$ python -q
>>> import numpy as np
>>> np.set_printoptions(precision=1, suppress=True, linewidth=160)
>>> data, _ = np.linalg.qr(np.array([[1.2, -0.6, 0.7, -0.4, -0.6],
...     [-1.6, 2.7, 0.0, -0.4, -0.2],
...     [0.6, 1.3, 0.7, 0.6, 0.2],
...     [0.7, 0.8, 0.9, -1.1, -1.1],
...     [2.8, -1.1, 1.5, -0.4, -1.1]]))
>>> data.round(1) + 0
array([[-0.3,  0. ,  0.4,  0.7, -0.5],
       [ 0.4, -0.7,  0.3,  0.3,  0.4],
       [-0.2, -0.6, -0.7,  0.1, -0.3],
       [-0.2, -0.4,  0.5, -0.6, -0.4],
       [-0.8, -0.1,  0. ,  0. ,  0.6]])
>>> # orthonormal columns
>>> np.round(np.linalg.det(data[::-1]), 1)
np.float64(1.0)
>>> np.round(np.linalg.eigvals(data).sum().real, 1)
np.float64(-1.8)
>>> round(np.einsum("ii->", data), 1)
np.float64(-1.8)
>>> cov = data.T @ data
>>> (data @ data.T).shape
(5, 5)
>>> np.round(np.linalg.norm(data[3] - data[0]), 1)
np.float64(1.4)
>>> round(float(data[3] @ data[0]), 1)
0.0
>>> np.round(data @ data.T, 1) + 0
array([[1., 0., 0., 0., 0.],
       [0., 1., 0., 0., 0.],
       [0., 0., 1., 0., 0.],
       [0., 0., 0., 1., 0.],
       [0., 0., 0., 0., 1.]])
>>> round(float(data[:, 0] @ data[:, 1]), 1)
-0.0
>>> np.linalg.svd(data, compute_uv=False)
array([1., 1., 1., 1., 1.])
>>> np.round(data.T @ data, 1) + 0
array([[1., 0., 0., 0., 0.],
       [0., 1., 0., 0., 0.],
       [0., 0., 1., 0., 0.],
       [0., 0., 0., 1., 0.],
       [0., 0., 0., 0., 1.]])
>>> np.round(np.linalg.pinv(data), 1) + 0
array([[-0.3,  0.4, -0.2, -0.2, -0.8],
       [ 0. , -0.7, -0.6, -0.4, -0.1],
       [ 0.4,  0.3, -0.7,  0.5,  0. ],
       [ 0.7,  0.3,  0.1, -0.6,  0. ],
       [-0.5,  0.4, -0.3, -0.4,  0.6]])
>>> x = np.array([1, 2, -3, 4, 3])
>>> data @ np.ones(5)
array([ 0.2,  0.8, -1.7, -1.2, -0.3])
>>> np.round(data * x, 1) + 0
array([[-0.3,  0. , -1.2,  2.7, -1.5],
       [ 0.4, -1.3, -0.9,  1.2,  1.2],
       [-0.2, -1.2,  2.1,  0.4, -1. ],
       [-0.2, -0.9, -1.4, -2.6, -1.1],
       [-0.8, -0.3, -0.1,  0.1,  1.8]])
>>> data @ x
array([-0.3,  0.6,  0.2, -6.2,  0.7])
>>> data @ (2 * x)
array([ -0.7,   1.2,   0.4, -12.3,   1.5])
>>> (data * x).sum(axis=1)
array([-0.3,  0.6,  0.2, -6.2,  0.7])
>>> np.linalg.norm(data @ x) <= np.linalg.norm(data, 2) * np.linalg.norm(x) + 1e-9
np.True_
>>> rng = np.random.default_rng(968)
>>> labels = rng.integers(0, 2, 3)
>>> M = (labels[:, None] == labels) * 5 + np.eye(3)
>>> M
array([[6., 0., 5.],
       [0., 6., 0.],
       [5., 0., 6.]])
>>> ev, V = np.linalg.eigh(M)
>>> x = np.array([-2, -2, -1])
>>> V * np.maximum(ev, 0) @ V.T
array([[6., 0., 5.],
       [0., 6., 0.],
       [5., 0., 6.]])
>>> V * np.sqrt(ev) @ V.T
array([[2.2, 0. , 1.2],
       [0. , 2.4, 0. ],
       [1.2, 0. , 2.2]])
>>> np.abs(M).sum(axis=1).max(), np.abs(ev).max()
(np.float64(11.0), np.float64(11.0))
>>> x @ M @ x
np.float64(74.0)
>>> round(x @ M @ x / (x @ x), 1), ev[0], ev[-1]
(np.float64(8.2), np.float64(1.0), np.float64(11.0))
